% python3 -q
>>> import numpy as np
>>> np.set_printoptions(precision=2, suppress=True, linewidth=120)
>>> X = np.loadtxt("a.csv", delimiter=",")
>>> X
array([[ 0.,  0.,  0.,  3.,  0., -1.,  1.,  2., -1.,  3.,  3.,  3., -1.,  2.],
       [ 1.,  3., -2.,  2., -1.,  3., -2.,  1., -2.,  1., -2., -2., -1., -1.],
       [ 2., -3., -2.,  0., -1.,  1., -1.,  1.,  1., -2., -1.,  3., -2.,  1.],
       [-3.,  0., -3., -3., -1.,  2.,  0.,  0.,  1., -3., -2.,  1.,  3., -3.],
       [-1.,  2.,  3., -1., -3.,  3.,  2., -2.,  0.,  2., -3.,  3.,  1., -2.],
       [-2., -1.,  2., -3.,  0.,  0.,  0.,  1., -3.,  1., -3.,  1., -1., -1.],
       [-2., -1.,  3.,  3.,  1.,  3., -1., -2.,  2., -2.,  3., -1.,  1., -3.],
       [ 3.,  2.,  2.,  2.,  1., -3.,  0.,  1., -3.,  3.,  1., -3., -2., -3.],
       [ 2.,  3.,  0.,  1.,  3., -3.,  0., -1.,  1., -3., -2.,  3., -3., -1.],
       [-2., -1., -3.,  0., -3.,  2., -3.,  1.,  0.,  0.,  1., -3.,  0.,  1.],
       [ 1.,  2.,  3.,  3., -1., -1.,  3.,  1., -1.,  2.,  0.,  3.,  1., -1.],
       [ 2.,  2., -2., -2., -1.,  2.,  0.,  2., -3.,  3., -2., -1.,  2.,  2.],
       [ 3.,  3.,  2.,  1.,  0.,  2.,  0.,  3.,  3., -3., -3., -3.,  1., -1.],
       [ 0.,  0.,  0.,  0.,  0.,  0.,  0.,  0.,  0.,  0.,  0.,  0.,  0.,  2.]])
>>> x0 = np.array([-4, 0, 0, -3, 8, 4, 4, -5, 0, -7, 3, -7, 2, 4])
>>> X @ x0
array([-46., -24., -31.,  23., -37., -17.,  45., -40., -10.,   3., -55., -20.,   9.,   8.])
>>> np.sign((X @ x0).round(6))
array([-1., -1., -1.,  1., -1., -1.,  1., -1., -1.,  1., -1., -1.,  1.,  1.])
>>> X @ np.ones(14)
array([ 14.,  -2.,  -3., -11.,   4.,  -9.,   4.,   1.,   0., -10.,  15.,   4.,   8.,   2.])
>>> X @ np.eye(14)[13]
array([ 2., -1.,  1., -3., -2., -1., -3., -3., -1.,  1., -1.,  2., -1.,  2.])
>>> (X @ x0).argmax()
np.int64(6)
>>> np.einsum("ij,j->i", X, x0)
array([-46., -24., -31.,  23., -37., -17.,  45., -40., -10.,   3., -55., -20.,   9.,   8.])
>>> X @ (2 * x0)
array([ -92.,  -48.,  -62.,   46.,  -74.,  -34.,   90.,  -80.,  -20.,    6., -110.,  -40.,   18.,   16.])
>>> np.trace(X)
np.float64(-2.0)
>>> np.allclose(X @ X.T, X.T @ X)
False
>>> np.linalg.determinant(X)
Traceback (most recent call last):
  File "<python-input-14>", line 1, in <module>
    np.linalg.determinant(X)
    ^^^^^^^^^^^^^^^^^^^^^
AttributeError: module 'numpy.linalg' has no attribute 'determinant'
>>> np.allclose(X, X.T)
False
>>> assert X == X.T
Traceback (most recent call last):
  File "<python-input-16>", line 1, in <module>
    assert X == X.T
           ^^^^^^^^
ValueError: The truth value of an array with more than one element is ambiguous. Use a.any() or a.all()
>>> round(float(np.abs(np.linalg.eigvals(X)).max()), 2)
6.83
>>> rng = np.random.default_rng(6588)
>>> labels = rng.permutation(14)
>>> labels
array([12,  1,  0, 11,  2, 10,  9,  4,  5,  3, 13,  7,  8,  6])
>>> A2 = X[labels][:, labels]
>>> np.trace(A2)
np.float64(-2.0)
>>> np.sort(np.abs(np.linalg.eigvals(A2)))
array([1.01, 2.  , 2.15, 2.53, 4.01, 4.01, 4.38, 4.38, 6.02, 6.02, 6.08, 6.08, 6.83, 6.83])
>>> r0 = np.array([-2, 2, 2, 1, -1, -1, -2, -1, 1, 0, 2, -1, -1, -1])
>>> A2 = X + np.outer(r0, np.eye(14)[8])
>>> np.linalg.matrix_rank(np.linalg.inv(A2) - np.linalg.inv(X), tol=1e-8)
np.int64(1)
>>> round(np.linalg.det(A2) / np.linalg.det(X), 2), np.round(1 + np.linalg.solve(X, r0)[8], 2)
(np.float64(3.12), np.float64(3.12))
>>> labels = rng.permutation(14)
>>> A2 = X[:, labels] * rng.choice([-1, 1], 14)
>>> A2
array([[-0.,  3., -3., -1.,  1.,  2.,  2., -3.,  0., -0., -1., -1.,  0., -3.],
       [ 2., -2., -2., -2., -2.,  1., -1.,  2.,  1., -3.,  3., -1., -1., -1.],
       [ 2.,  3., -0.,  1., -1.,  1.,  1.,  1.,  2.,  3.,  1., -2., -1.,  2.],
       [ 3.,  1.,  3.,  1.,  0.,  0., -3.,  2., -3., -0.,  2.,  3., -1.,  3.],
       [-3.,  3.,  1.,  0.,  2., -2., -2.,  3., -1., -2.,  3.,  1., -3., -2.],
       [-2.,  1.,  3., -3.,  0.,  1., -1.,  3., -2.,  1.,  0., -1.,  0., -1.],
       [-3., -1., -3.,  2., -1., -2., -3., -3., -2.,  1.,  3.,  1.,  1.,  2.],
       [-2., -3., -2., -3.,  0.,  1., -3., -1.,  3., -2., -3., -2.,  1., -3.],
       [-0.,  3., -1.,  1.,  0., -1., -1.,  2.,  2., -3., -3., -3.,  3.,  3.],
       [ 3., -3., -0.,  0., -3.,  1.,  1., -1., -2.,  1.,  2.,  0., -3., -0.],
       [-3.,  3., -3., -1.,  3.,  1., -1., -0.,  1., -2., -1.,  1., -1., -2.],
       [ 2., -1.,  2., -3.,  0.,  2.,  2.,  2.,  2., -2.,  2.,  2., -1., -3.],
       [-2., -3., -1.,  3.,  0.,  3., -1.,  3.,  3., -3.,  2.,  1.,  0.,  3.],
       [-0.,  0., -0.,  0.,  0.,  0.,  2., -0.,  0., -0.,  0.,  0.,  0., -0.]])
>>> Uu, _, VT = np.linalg.svd(X.T @ A2)
>>> labels
array([ 2, 11,  3,  8,  6,  7, 13, 10,  0,  1,  5, 12,  4,  9])
>>> K = np.load("dump.npy")
>>> K
array([[  2,   3,   2,   3,   6,  -2,   6,   1,   1, -12,  -7],
       [-10, -24, -16,  -6, -18, -20, -18,  -8, -26, -18, -16],
       [ 10,  24,  16,   6,  18,  20,  18,   8,  26,  18,  16],
       [ -6, -12,  -8,  -6, -14,  -4, -14,  -4, -10,  10,   4],
       [  2,   6,   4,   0,   2,   8,   2,   2,   8,  14,  10],
       [ -7, -15, -10,  -6, -15,  -8, -15,  -5, -14,   3,  -1],
       [ -5, -12,  -8,  -3,  -9, -10,  -9,  -4, -13,  -9,  -8],
       [  7,  15,  10,   6,  15,   8,  15,   5,  14,  -3,   1]])
>>> # null space of dimension 9
>>> Uu, sigma, VT = np.linalg.svd(K)
>>> np.argmax(sigma[:-1] / (sigma[1:] + 1e-6)) + 1
np.int64(2)
>>> A2 = Uu[:, :2] @ np.diag(sigma[:2]) @ VT[:2]
>>> np.linalg.matrix_rank(A2)
np.int64(2)
>>> np.round(np.linalg.norm(K - A2) / np.linalg.norm(K), 2)
np.float64(0.0)
>>> round(float(np.abs(K - A2).max()), 2)
0.0
>>> np.linalg.matrix_rank(K, rtol=0.05)
np.int64(2)
>>> np.round(K @ np.linalg.pinv(K) @ K, 2) + 0
array([[  2.,   3.,   2.,   3.,   6.,  -2.,   6.,   1.,   1., -12.,  -7.],
       [-10., -24., -16.,  -6., -18., -20., -18.,  -8., -26., -18., -16.],
       [ 10.,  24.,  16.,   6.,  18.,  20.,  18.,   8.,  26.,  18.,  16.],
       [ -6., -12.,  -8.,  -6., -14.,  -4., -14.,  -4., -10.,  10.,   4.],
       [  2.,   6.,   4.,   0.,   2.,   8.,   2.,   2.,   8.,  14.,  10.],
       [ -7., -15., -10.,  -6., -15.,  -8., -15.,  -5., -14.,   3.,  -1.],
       [ -5., -12.,  -8.,  -3.,  -9., -10.,  -9.,  -4., -13.,  -9.,  -8.],
       [  7.,  15.,  10.,   6.,  15.,   8.,  15.,   5.,  14.,  -3.,   1.]])
>>> np.unique(K.round(6), axis=0).shape
(8, 11)
>>> try:
...     np.linalg.inv(K)
... except np.linalg.LinAlgError as e:
...     print(e)
... 
Last 2 dimensions of the array must be square
>>> np.allclose(K[:-1].T @ np.linalg.lstsq(K[:-1].T, K[-1])[0], K[-1])
True
>>> np.round(np.trace(np.linalg.pinv(K) @ K), 2)
np.float64(2.0)
>>> F = np.load("out2.npy")
>>> F
array([[1, 0, 0, 0, 0, 0, 0],
       [2, 1, 0, 0, 0, 0, 0],
       [2, 1, 3, 0, 0, 0, 0],
       [1, 2, 1, 2, 0, 0, 0],
       [1, 1, 0, 0, 1, 0, 0],
       [2, 0, 1, 2, 0, 3, 0],
       [3, 0, 1, 0, 2, 1, 2]])
>>> # triangular: eigenvalues sit on the diagonal
>>> labels = rng.permutation(7)
>>> A2 = F[:, labels] * rng.choice([-1, 1], 7)
>>> A2
array([[ 0,  0, -1,  0,  0,  0,  0],
       [ 0,  0, -2,  0, -1,  0,  0],
       [ 0,  0, -2,  0, -1, -3,  0],
       [ 0,  0, -1,  2, -2, -1,  0],
       [ 0,  0, -1,  0, -1,  0,  1],
       [ 0, -3, -2,  2,  0, -1,  0],
       [ 2, -1, -3,  0,  0, -1,  2]])
>>> Uu, _, VT = np.linalg.svd(F.T @ A2)
>>> np.round(np.linalg.lstsq(F, A2)[0], 2) + 0
array([[ 0.,  0., -1.,  0.,  0.,  0.,  0.],
       [ 0.,  0.,  0.,  0., -1.,  0.,  0.],
       [ 0.,  0.,  0.,  0.,  0., -1.,  0.],
       [ 0.,  0.,  0.,  1.,  0.,  0.,  0.],
       [ 0.,  0.,  0.,  0.,  0.,  0.,  1.],
       [ 0., -1.,  0.,  0.,  0.,  0.,  0.],
       [ 1.,  0.,  0.,  0.,  0.,  0.,  0.]])
>>> np.round(Uu @ VT, 2) + 0
array([[ 0.,  0., -1.,  0.,  0.,  0.,  0.],
       [ 0.,  0.,  0.,  0., -1.,  0.,  0.],
       [ 0.,  0.,  0.,  0.,  0., -1.,  0.],
       [ 0.,  0.,  0.,  1.,  0.,  0.,  0.],
       [ 0.,  0.,  0.,  0.,  0.,  0.,  1.],
       [ 0., -1.,  0.,  0.,  0.,  0.,  0.],
       [ 1.,  0.,  0.,  0.,  0.,  0.,  0.]])
>>> x0 = np.array([3, -1, 0, -1, 1, -3, -1])
>>> A2 * x0
array([[ 0,  0,  0,  0,  0,  0,  0],
       [ 0,  0,  0,  0, -1,  0,  0],
       [ 0,  0,  0,  0, -1,  9,  0],
       [ 0,  0,  0, -2, -2,  3,  0],
       [ 0,  0,  0,  0, -1,  0, -1],
       [ 0,  3,  0, -2,  0,  3,  0],
       [ 6,  1,  0,  0,  0,  3, -2]])
>>> A2 @ x0
array([ 0, -1,  8, -1, -2,  4,  8])
>>> (A2 @ x0).argmax()
np.int64(2)
>>> np.linalg.norm(A2 @ x0) <= np.linalg.norm(A2, 2) * np.linalg.norm(x0) + 1e-9
np.True_
>>> x0 = np.array([-3, 3, 0, 3, -3, 2, 1])
>>> target = F @ x0
>>> c, lr = np.zeros(7), 1 / np.linalg.norm(F, 2) ** 2
>>> for i in range(50):
...     c -= lr * F.T @ (F @ c - target)
...     if i % 10 == 0: print(i, round(np.linalg.norm(F @ c - target), 2))
... 
0 12.46
10 2.08
20 1.34
30 1.06
40 0.93
>>> c
array([-2.39,  1.53,  0.11,  4.03, -1.66,  0.9 , -0.85])
>>> round(float(np.linalg.cond(F)), 2)
27.73
>>> data = np.loadtxt("mat.csv", delimiter=",")
>>> data
array([[0.25, 0.  , 0.  , 0.  , 0.12, 0.  , 0.12, 0.  , 0.  , 0.12, 0.  , 0.12, 0.12, 0.12],
       [0.  , 0.2 , 0.2 , 0.  , 0.  , 0.  , 0.  , 0.  , 0.2 , 0.  , 0.2 , 0.  , 0.2 , 0.  ],
       [0.25, 0.  , 0.25, 0.  , 0.  , 0.  , 0.  , 0.25, 0.  , 0.  , 0.  , 0.25, 0.  , 0.  ],
       [0.25, 0.  , 0.  , 0.25, 0.  , 0.  , 0.  , 0.  , 0.  , 0.  , 0.  , 0.  , 0.25, 0.25],
       [0.  , 0.17, 0.  , 0.  , 0.33, 0.  , 0.  , 0.  , 0.17, 0.17, 0.17, 0.  , 0.  , 0.  ],
       [0.14, 0.  , 0.14, 0.  , 0.14, 0.14, 0.  , 0.14, 0.14, 0.14, 0.  , 0.  , 0.  , 0.  ],
       [0.33, 0.33, 0.  , 0.  , 0.  , 0.  , 0.33, 0.  , 0.  , 0.  , 0.  , 0.  , 0.  , 0.  ],
       [0.  , 0.  , 0.  , 0.  , 0.  , 0.33, 0.  , 0.33, 0.  , 0.  , 0.  , 0.  , 0.  , 0.33],
       [0.  , 0.  , 0.  , 0.  , 0.2 , 0.  , 0.2 , 0.  , 0.4 , 0.  , 0.  , 0.  , 0.  , 0.2 ],
       [0.  , 0.  , 0.  , 0.  , 0.  , 0.25, 0.  , 0.25, 0.  , 0.25, 0.  , 0.  , 0.  , 0.25],
       [0.  , 0.  , 0.  , 0.12, 0.12, 0.12, 0.12, 0.  , 0.12, 0.  , 0.12, 0.12, 0.12, 0.  ],
       [0.  , 0.  , 0.  , 0.  , 0.33, 0.  , 0.  , 0.  , 0.  , 0.  , 0.  , 0.33, 0.  , 0.33],
       [0.  , 0.  , 0.  , 0.  , 0.25, 0.  , 0.  , 0.25, 0.  , 0.  , 0.  , 0.25, 0.25, 0.  ],
       [0.25, 0.  , 0.  , 0.  , 0.  , 0.  , 0.  , 0.  , 0.  , 0.25, 0.  , 0.  , 0.25, 0.25]])
>>> # rows sum to 1
>>> r0 = np.array([8, 9])
>>> np.cross(data[13, :3], data[3, :3])
array([0., 0., 0.])
>>> np.correlate(data[13], data[3], "full")
array([0.06, 0.06, 0.  , 0.  , 0.  , 0.  , 0.  , 0.  , 0.  , 0.06, 0.12, 0.  , 0.06, 0.19, 0.06, 0.  , 0.  , 0.  ,
       0.  , 0.06, 0.  , 0.  , 0.12, 0.06, 0.  , 0.06, 0.06])
